$ ipython --no-banner

In [1]: import numpy as np

In [2]: np.set_printoptions(suppress=True, linewidth=120)

In [3]: arr = np.load("dump.npy")

In [4]: print(arr)
[[ 7  3  8  9  2 -6]
 [-2 -7  9 -5  6 -2]
 [-3  7 -9  8 -4  0]
 [ 0 -2 -9 -2 -7 -5]
 [-7 -7  7 -2  0  2]
 [ 7  6 -8 -4 -3  0]]

In [5]: f = np.array([2, 1, 2, -2, 2, -1])

In [6]: M2 = arr + np.outer(f, np.eye(6)[2])

In [7]: print(np.linalg.matrix_rank(np.linalg.inv(M2) - np.linalg.inv(arr), tol=1e-8))
1

In [8]: print(round(float(np.linalg.det(M2) / np.linalg.det(arr)), 3), round(float(1 + np.linalg.solve(arr, f)[2]), 3))
1.703 1.703

In [9]: print(M2)
[[  7.   3.  10.   9.   2.  -6.]
 [ -2.  -7.  10.  -5.   6.  -2.]
 [ -3.   7.  -7.   8.  -4.   0.]
 [  0.  -2. -11.  -2.  -7.  -5.]
 [ -7.  -7.   9.  -2.   0.   2.]
 [  7.   6.  -9.  -4.  -3.   0.]]

In [10]: print(np.round(np.linalg.norm(M2, 2), 3))
26.725

In [11]: print(np.round(np.linalg.norm(M2, axis=1), 3))
[16.703 14.765 13.675 14.248 13.675 13.82 ]

In [12]: print(round(float(np.linalg.norm(M2[0] - M2[2])), 3))
21.863

In [13]: print(round(float(np.linalg.norm(M2) ** 2 / np.linalg.norm(M2, 2) ** 2), 3))
1.771

In [14]: print(round(float(np.linalg.norm(M2, 1)), 3), np.round(np.linalg.norm(M2, np.inf), 3))
56.0 37.0

In [15]: print(round(np.linalg.norm(M2, "nuc"), 3))
70.577

In [16]: M2 = arr / np.sqrt((arr ** 2).mean(axis=1, keepdims=True))

In [17]: print(M2[2].round(3))
[-0.497  1.159 -1.49   1.324 -0.662  0.   ]
